$ python3 -q
>>> import numpy as np
>>> np.set_printoptions(precision=2, suppress=True, linewidth=160)
>>> mat = np.array([[0, 5, 3, 0, 4, 5, 5],
...     [0, 0, 4, 4, 3, 1, 5],
...     [0, 0, 0, 1, 3, 4, 5],
...     [0, 0, 0, 0, 3, 4, 5],
...     [0, 0, 0, 0, 0, 0, 1],
...     [0, 0, 0, 0, 0, 0, 0],
...     [0, 0, 0, 0, 0, 0, 0]])
>>> [round(float(x), 2) for x in np.linalg.svd(mat, compute_uv=False)[:3]]
[14.87, 5.27, 4.41]
>>> np.linalg.cond(mat) > 100
np.True_
>>> np.round(np.linalg.norm(mat, 2) / np.linalg.norm(mat), 2)
np.float64(0.91)
>>> round(np.linalg.det(mat), 2)
np.float64(0.0)
>>> np.allclose(mat @ mat.T, mat.T @ mat)
False
>>> round(np.abs(np.linalg.eigvals(mat)).max(), 2)
np.float64(0.0)
>>> np.linalg.matrix_power(mat, 4)
array([[  0,   0,   0,   0,  60,  80, 229],
       [  0,   0,   0,   0,   0,   0,  12],
       [  0,   0,   0,   0,   0,   0,   0],
       [  0,   0,   0,   0,   0,   0,   0],
       [  0,   0,   0,   0,   0,   0,   0],
       [  0,   0,   0,   0,   0,   0,   0],
       [  0,   0,   0,   0,   0,   0,   0]])
>>> np.linalg.determinant(mat)
Traceback (most recent call last):
  File "<python-input-10>", line 1, in <module>
    np.linalg.determinant(mat)
    ^^^^^^^^^^^^^^^^^^^^^
AttributeError: module 'numpy.linalg' has no attribute 'determinant'
>>> np.trace(mat)
np.int64(0)
>>> data = np.loadtxt("w.csv", delimiter=",")
>>> data
array([[ 1.1 ,  2.4 , -1.7 ,  1.43,  0.3 ,  1.1 ,  0.7 ,  1.  ,  1.  ],
       [ 1.8 ,  1.8 ,  0.2 ,  4.16,  1.  ,  0.1 ,  1.  , -1.6 , -1.9 ],
       [ 1.  , -1.3 ,  1.  , -0.31, -0.2 ,  0.2 ,  0.6 ,  0.3 , -0.2 ],
       [ 0.4 ,  0.8 ,  0.3 ,  4.65,  1.2 , -0.4 ,  1.  ,  0.2 , -0.4 ],
       [ 0.  ,  0.2 , -0.1 , -0.08, -0.1 ,  1.1 , -0.5 ,  0.  , -1.8 ],
       [-1.1 ,  0.9 , -0.6 , -4.78, -1.1 ,  1.7 , -0.5 ,  1.7 ,  0.6 ],
       [-0.5 ,  0.9 , -0.5 , -4.73, -1.3 ,  0.2 , -0.5 ,  1.2 ,  2.2 ],
       [ 1.9 , -0.3 ,  1.5 ,  1.75,  0.5 ,  0.1 , -0.7 ,  0.7 , -1.3 ],
       [-1.  ,  0.9 ,  0.4 , -3.12, -0.9 ,  1.2 ,  0.7 ,  0.2 , -1.4 ],
       [ 0.6 ,  0.3 , -0.9 , -4.26, -1.1 ,  0.5 , -0.8 , -0.9 ,  0.8 ],
       [-1.1 , -1.2 , -0.4 ,  2.69,  0.8 , -0.9 ,  0.6 , -0.1 , -1.6 ],
       [ 1.6 , -0.2 ,  1.5 ,  6.24,  1.5 ,  0.8 , -0.5 ,  0.8 , -1.5 ],
       [ 0.8 ,  0.9 ,  0.7 , -1.55, -0.3 , -1.1 , -0.1 ,  0.3 , -0.4 ],
       [ 0.2 , -0.4 , -0.3 , -3.68, -0.9 ,  0.  ,  1.1 ,  1.  ,  0.3 ],
       [-0.6 , -0.5 ,  0.2 ,  2.3 ,  0.5 ,  0.8 , -0.9 , -0.8 , -0.9 ],
       [ 0.3 , -1.7 , -0.1 , -4.25, -0.9 , -0.2 , -1.5 ,  0.4 , -0.1 ],
       [ 0.7 , -1.7 ,  0.3 ,  0.78,  0.2 , -0.5 , -0.6 ,  0.3 , -1.  ],
       [-1.5 , -0.4 , -1.1 , -1.69, -0.4 ,  0.  ,  0.7 , -0.3 ,  1.3 ],
       [-2.  , -0.1 , -1.1 , -4.59, -1.2 , -1.1 ,  1.7 , -0.6 , -1.  ],
       [-3.1 , -1.5 , -0.8 , -3.95, -1.  , -1.4 , -1.3 ,  0.1 , -0.5 ],
       [-1.1 ,  0.8 , -0.4 , -1.39, -0.3 , -0.5 ,  0.3 ,  0.6 ,  0.4 ],
       [ 0.  , -0.7 ,  0.  ,  2.22,  0.6 ,  0.1 ,  0.4 , -0.9 ,  0.8 ],
       [ 0.2 , -1.6 , -0.7 ,  2.05,  0.5 , -0.7 ,  0.3 ,  0.8 ,  2.6 ],
       [ 3.1 ,  1.3 ,  0.2 ,  0.41,  0.  , -1.1 , -0.4 ,  1.2 , -1.5 ],
       [ 0.6 ,  0.8 ,  2.3 , -0.3 , -0.1 ,  2.7 , -0.6 ,  0.9 ,  0.8 ]])
>>> rng = np.random.default_rng(90992)
>>> other = data + rng.integers(-2, 3, (25, 8)) @ rng.integers(-2, 3, (8, 9))
>>> other
array([[ 12.1 ,   1.4 , -11.7 ,   6.43,  -0.7 ,  10.1 ,  -1.3 ,  -4.  ,  -8.  ],
       [  5.8 ,   8.8 ,   1.2 ,  -7.84,  -1.  ,  -2.9 ,  -5.  ,  -8.6 ,  -1.9 ],
       [-14.  ,  -4.3 ,   8.  ,  -0.31,   4.8 ,  -2.8 ,   8.6 ,   6.3 ,   7.8 ],
       [ -1.6 ,   7.8 ,   7.3 ,   7.65,   4.2 ,  10.6 ,   5.  ,   7.2 ,  -6.4 ],
       [  1.  ,   4.2 ,  -3.1 ,   8.92,   7.9 ,   9.1 ,   3.5 ,  -2.  ,  -5.8 ],
       [ -7.1 , -12.1 ,  -8.6 ,   2.22,  -7.1 ,  -4.3 ,   4.5 ,   2.7 ,   7.6 ],
       [  2.5 ,   9.9 ,  -0.5 ,  -8.73, -12.3 ,  -6.8 ,  -6.5 ,   0.2 ,   4.2 ],
       [  7.9 ,   6.7 ,   5.5 ,   2.75,   4.5 ,   5.1 ,  -0.7 ,  -5.3 ,  -4.3 ],
       [ -7.  ,  -0.1 ,  -2.6 ,  -0.12,  -4.9 ,   2.2 ,   6.7 ,   1.2 ,   5.6 ],
       [ -3.4 ,   2.3 ,   3.1 ,  -2.26,  -6.1 ,   6.5 ,   7.2 ,  -2.9 ,   1.8 ],
       [  2.9 ,  10.8 ,   6.6 ,  -2.31,  -8.2 ,   1.1 ,  -1.4 ,   0.9 ,   2.4 ],
       [ -9.4 ,  -9.2 ,  12.5 ,  15.24,  12.5 ,   9.8 ,  13.5 ,   6.8 ,  -2.5 ],
       [  0.8 ,   1.9 ,   0.7 , -10.55,  -7.3 , -13.1 ,  -8.1 ,   2.3 ,   4.6 ],
       [-10.8 ,  -7.4 ,   0.7 ,  -2.68,  13.1 ,   5.  ,  14.1 ,  -8.  ,   5.3 ],
       [  3.4 ,   9.5 ,   4.2 ,   0.3 ,  -9.5 ,   0.8 ,  -7.9 ,  10.2 ,  -3.9 ],
       [ 16.3 ,   6.3 ,  -1.1 , -10.25, -10.9 ,  -2.2 , -16.5 ,   2.4 ,  -9.1 ],
       [  3.7 ,  -2.7 ,   0.3 ,   2.78,   2.2 ,  -2.5 ,  -4.6 ,   3.3 ,  -5.  ],
       [ -7.5 ,   7.6 ,  -1.1 ,  -4.69,   2.6 ,   4.  ,   3.7 ,  -1.3 ,   0.3 ],
       [  1.  ,  -3.1 ,  -0.1 ,  -5.59,   7.8 ,   2.9 ,   0.7 ,   0.4 ,  -2.  ],
       [ -4.1 ,   5.5 ,  -1.8 ,  -5.95,  -6.  , -11.4 ,  -4.3 ,  -4.9 ,   5.5 ],
       [ -3.1 ,   3.8 ,   3.6 ,  -1.39,  -2.3 ,  -9.5 ,  -4.7 ,   9.6 ,   5.4 ],
       [-10.  ,  -5.7 ,   3.  ,   3.22,  -1.4 ,   9.1 ,   9.4 ,  11.1 ,   4.8 ],
       [ -0.8 ,  -7.6 ,  -8.7 ,   0.05,   6.5 ,   0.3 ,   0.3 ,  -6.2 ,  -5.4 ],
       [  4.1 ,  -3.7 ,  -6.8 ,   3.41,   8.  ,   8.9 ,   5.6 ,  -8.8 ,  -8.5 ],
       [  4.6 ,  -8.2 ,  -5.7 ,   2.7 ,   6.9 ,   0.7 ,  -1.6 ,  -8.1 ,  -3.2 ]])
>>> np.linalg.matrix_rank(other - data, tol=1e-8)
np.int64(8)
>>> np.abs(other - data).sum(axis=1)
array([53., 42., 55., 50., 43., 59., 43., 36., 32., 34., 46., 81., 44., 66., 51., 69., 21., 29., 24., 40., 39., 55., 39., 57., 47.])
